$ ipython --no-banner

In [1]: import numpy as np

In [2]: np.set_printoptions(precision=1, suppress=True, linewidth=100)

In [3]: def rnd(a):
   ...:     return np.round(a, 1) + 0
   ...: 

In [4]: M = np.array([[3, 1, 1, 3, 0, 2, 2, 1],
   ...:     [1, 3, 1, 1, 3, 0, 2, 2],
   ...:     [2, 1, 3, 1, 1, 3, 0, 2],
   ...:     [2, 2, 1, 3, 1, 1, 3, 0],
   ...:     [0, 2, 2, 1, 3, 1, 1, 3],
   ...:     [3, 0, 2, 2, 1, 3, 1, 1],
   ...:     [1, 3, 0, 2, 2, 1, 3, 1],
   ...:     [1, 1, 3, 0, 2, 2, 1, 3]])

In [5]: rng = np.random.default_rng(741854)

In [6]: z = rng.permutation(8)

In [7]: out = M[:, z] * rng.choice([-1, 1], 8)

In [8]: out
Out[8]: 
array([[-1,  0, -1, -1,  3, -3, -2, -2],
       [-1, -3, -2, -3,  1, -1, -2,  0],
       [-3, -1, -2, -1,  1, -2,  0, -3],
       [-1, -1,  0, -2,  3, -2, -3, -1],
       [-2, -3, -3, -2,  1,  0, -1, -1],
       [-2, -1, -1,  0,  2, -3, -1, -3],
       [ 0, -2, -1, -3,  2, -1, -3, -1],
       [-3, -2, -3, -1,  0, -1, -1, -2]])

In [9]: U, _, VT = np.linalg.svd(M.T @ out)

In [10]: rnd(U @ VT)
Out[10]: 
array([[ 0.,  0.,  0.,  0.,  0., -1.,  0.,  0.],
       [ 0.,  0.,  0., -1.,  0.,  0.,  0.,  0.],
       [-1.,  0.,  0.,  0.,  0.,  0.,  0.,  0.],
       [ 0.,  0.,  0.,  0.,  1.,  0.,  0.,  0.],
       [ 0., -1.,  0.,  0.,  0.,  0.,  0.,  0.],
       [ 0.,  0.,  0.,  0.,  0.,  0.,  0., -1.],
       [ 0.,  0.,  0.,  0.,  0.,  0., -1.,  0.],
       [ 0.,  0., -1.,  0.,  0.,  0.,  0.,  0.]])

In [11]: z
Out[11]: array([2, 4, 7, 1, 3, 0, 6, 5])

In [12]: z = rng.integers(0, 2, 9)

In [13]: m1 = np.triu((z[:, None] == z) & (rng.random((9, 9)) < 0.8), 1).astype(int)

In [14]: m1 += m1.T

In [15]: m1
Out[15]: 
array([[0, 0, 0, 0, 1, 0, 0, 1, 1],
       [0, 0, 1, 1, 0, 1, 1, 0, 0],
       [0, 1, 0, 1, 0, 1, 1, 0, 0],
       [0, 1, 1, 0, 0, 1, 1, 0, 0],
       [1, 0, 0, 0, 0, 0, 0, 1, 1],
       [0, 1, 1, 1, 0, 0, 1, 0, 0],
       [0, 1, 1, 1, 0, 1, 0, 0, 0],
       [1, 0, 0, 0, 1, 0, 0, 0, 1],
       [1, 0, 0, 0, 1, 0, 0, 1, 0]])

In [16]: [round(float(np.linalg.det(m1[:i, :i])), 2) + 0 for i in range(1, 10)]
Out[16]: [0.0, 0.0, 0.0, 0.0, -2.0, 3.0, -4.0, 8.0, -12.0]

In [17]: (np.linalg.matrix_power((m1 != 0) + (m1.T != 0) + np.eye(9), 9) > 0).astype(int)
Out[17]: 
array([[1, 0, 0, 0, 1, 0, 0, 1, 1],
       [0, 1, 1, 1, 0, 1, 1, 0, 0],
       [0, 1, 1, 1, 0, 1, 1, 0, 0],
       [0, 1, 1, 1, 0, 1, 1, 0, 0],
       [1, 0, 0, 0, 1, 0, 0, 1, 1],
       [0, 1, 1, 1, 0, 1, 1, 0, 0],
       [0, 1, 1, 1, 0, 1, 1, 0, 0],
       [1, 0, 0, 0, 1, 0, 0, 1, 1],
       [1, 0, 0, 0, 1, 0, 0, 1, 1]])

In [18]: m1 @ m1
Out[18]: 
array([[3, 0, 0, 0, 2, 0, 0, 2, 2],
       [0, 4, 3, 3, 0, 3, 3, 0, 0],
       [0, 3, 4, 3, 0, 3, 3, 0, 0],
       [0, 3, 3, 4, 0, 3, 3, 0, 0],
       [2, 0, 0, 0, 3, 0, 0, 2, 2],
       [0, 3, 3, 3, 0, 4, 3, 0, 0],
       [0, 3, 3, 3, 0, 3, 4, 0, 0],
       [2, 0, 0, 0, 2, 0, 0, 3, 2],
       [2, 0, 0, 0, 2, 0, 0, 2, 3]])

In [19]: rnd(np.sort(np.linalg.eigvals(m1).real))
Out[19]: array([-1., -1., -1., -1., -1., -1., -1.,  3.,  4.])

In [20]: mat = np.eye(12, dtype=int)[rng.permutation(12)] * np.array([-1, 0, 0, -1, 1, -1, -1, -2, 0, -1, -2, -1])

In [21]: mat
Out[21]: 
array([[ 0,  0,  0,  0,  0,  0,  0,  0,  0,  0,  0,  0],
       [ 0,  0,  0,  0,  0,  0,  0,  0,  0, -1,  0,  0],
       [ 0,  0,  0,  0,  0,  0,  0,  0,  0,  0,  0,  0],
       [ 0,  0,  0,  0,  0,  0,  0, -2,  0,  0,  0,  0],
       [ 0,  0,  0,  0,  0, -1,  0,  0,  0,  0,  0,  0],
       [ 0,  0,  0,  0,  0,  0,  0,  0,  0,  0,  0,  0],
       [ 0,  0,  0,  0,  1,  0,  0,  0,  0,  0,  0,  0],
       [ 0,  0,  0,  0,  0,  0,  0,  0,  0,  0, -2,  0],
       [ 0,  0,  0,  0,  0,  0,  0,  0,  0,  0,  0, -1],
       [ 0,  0,  0, -1,  0,  0,  0,  0,  0,  0,  0,  0],
       [-1,  0,  0,  0,  0,  0,  0,  0,  0,  0,  0,  0],
       [ 0,  0,  0,  0,  0,  0, -1,  0,  0,  0,  0,  0]])

In [22]: # looks like rank 9

In [23]: U, sigma, VT = np.linalg.svd(mat, full_matrices=False)

In [24]: rnd(np.sqrt((sigma ** 2).sum())), rnd(np.linalg.norm(mat))
Out[24]: (np.float64(3.9), np.float64(3.9))

In [25]: U.T @ mat @ VT.T
Out[25]: 
array([[2., 0., 0., 0., 0., 0., 0., 0., 0., 0., 0., 0.],
       [0., 2., 0., 0., 0., 0., 0., 0., 0., 0., 0., 0.],
       [0., 0., 1., 0., 0., 0., 0., 0., 0., 0., 0., 0.],
       [0., 0., 0., 1., 0., 0., 0., 0., 0., 0., 0., 0.],
       [0., 0., 0., 0., 1., 0., 0., 0., 0., 0., 0., 0.],
       [0., 0., 0., 0., 0., 1., 0., 0., 0., 0., 0., 0.],
       [0., 0., 0., 0., 0., 0., 1., 0., 0., 0., 0., 0.],
       [0., 0., 0., 0., 0., 0., 0., 1., 0., 0., 0., 0.],
       [0., 0., 0., 0., 0., 0., 0., 0., 1., 0., 0., 0.],
       [0., 0., 0., 0., 0., 0., 0., 0., 0., 0., 0., 0.],
       [0., 0., 0., 0., 0., 0., 0., 0., 0., 0., 0., 0.],
       [0., 0., 0., 0., 0., 0., 0., 0., 0., 0., 0., 0.]])

In [26]: sigma / sigma[0]
Out[26]: array([ 1. ,  1. ,  0.5,  0.5,  0.5,  0.5,  0.5,  0.5,  0.5,  0. , -0. ,  0. ])

In [27]: W = np.array([[1, 2, 2, 1],
    ...:     [0, 2, 1, 0],
    ...:     [1, 0, 1, 2],
    ...:     [1, 0, 1, 2],
    ...:     [0, 1, 2, 2],
    ...:     [1, 0, 2, 2],
    ...:     [1, 2, 0, 0],
    ...:     [2, 2, 2, 2],
    ...:     [1, 1, 0, 2],
    ...:     [2, 0, 0, 2],
    ...:     [1, 2, 2, 2],
    ...:     [2, 2, 2, 2]])

In [28]: b = np.array([-4, -5, -2, -2])

In [29]: act = np.maximum(mat @ W + b, 0)

In [30]: np.linalg.matrix_rank(act)
Out[30]: np.int64(0)

In [31]: cent = np.array([[3, 0, 2], [-3, 3, -1], [2, 3, 1], [3, 1, 2]])

In [32]: (act @ cent).round(6).argmax(axis=1)
Out[32]: array([0, 0, 0, 0, 0, 0, 0, 0, 0, 0, 0, 0])

In [33]: rnd(np.linalg.svd(mat, compute_uv=False))
Out[33]: array([2., 2., 1., 1., 1., 1., 1., 1., 1., 0., 0., 0.])

In [34]: rnd(np.linalg.norm(mat, axis=0))
Out[34]: array([1., 0., 0., 1., 1., 1., 1., 2., 0., 1., 2., 1.])

In [35]: mat @ mat.T
Out[35]: 
array([[0, 0, 0, 0, 0, 0, 0, 0, 0, 0, 0, 0],
       [0, 1, 0, 0, 0, 0, 0, 0, 0, 0, 0, 0],
       [0, 0, 0, 0, 0, 0, 0, 0, 0, 0, 0, 0],
       [0, 0, 0, 4, 0, 0, 0, 0, 0, 0, 0, 0],
       [0, 0, 0, 0, 1, 0, 0, 0, 0, 0, 0, 0],
       [0, 0, 0, 0, 0, 0, 0, 0, 0, 0, 0, 0],
       [0, 0, 0, 0, 0, 0, 1, 0, 0, 0, 0, 0],
       [0, 0, 0, 0, 0, 0, 0, 4, 0, 0, 0, 0],
       [0, 0, 0, 0, 0, 0, 0, 0, 1, 0, 0, 0],
       [0, 0, 0, 0, 0, 0, 0, 0, 0, 1, 0, 0],
       [0, 0, 0, 0, 0, 0, 0, 0, 0, 0, 1, 0],
       [0, 0, 0, 0, 0, 0, 0, 0, 0, 0, 0, 1]])

In [36]: mat[:, 10] @ mat[:, 5]
Out[36]: np.int64(0)

In [37]: np.argsort(-np.linalg.norm(mat, axis=0).round(6), kind="stable")[:3]
Out[37]: array([ 7, 10,  0])

In [38]: [round(float(x), 1) for x in np.linalg.svd(mat, compute_uv=False)[:3]]
Out[38]: [2.0, 2.0, 1.0]

In [39]: rnd(np.linalg.norm(mat, 2) / np.linalg.norm(mat))
Out[39]: np.float64(0.5)

In [40]: np.linalg.cond(mat) > 100
Out[40]: np.True_

In [41]: rnd(np.linalg.det(mat))
Out[41]: np.float64(0.0)

In [42]: rnd(np.sort(np.linalg.eigvals(mat).real))
Out[42]: array([0., 0., 0., 0., 0., 0., 0., 0., 0., 0., 0., 0.])

In [43]: (mat != 0).astype(int)
Out[43]: 
array([[0, 0, 0, 0, 0, 0, 0, 0, 0, 0, 0, 0],
       [0, 0, 0, 0, 0, 0, 0, 0, 0, 1, 0, 0],
       [0, 0, 0, 0, 0, 0, 0, 0, 0, 0, 0, 0],
       [0, 0, 0, 0, 0, 0, 0, 1, 0, 0, 0, 0],
       [0, 0, 0, 0, 0, 1, 0, 0, 0, 0, 0, 0],
       [0, 0, 0, 0, 0, 0, 0, 0, 0, 0, 0, 0],
       [0, 0, 0, 0, 1, 0, 0, 0, 0, 0, 0, 0],
       [0, 0, 0, 0, 0, 0, 0, 0, 0, 0, 1, 0],
       [0, 0, 0, 0, 0, 0, 0, 0, 0, 0, 0, 1],
       [0, 0, 0, 1, 0, 0, 0, 0, 0, 0, 0, 0],
       [1, 0, 0, 0, 0, 0, 0, 0, 0, 0, 0, 0],
       [0, 0, 0, 0, 0, 0, 1, 0, 0, 0, 0, 0]])
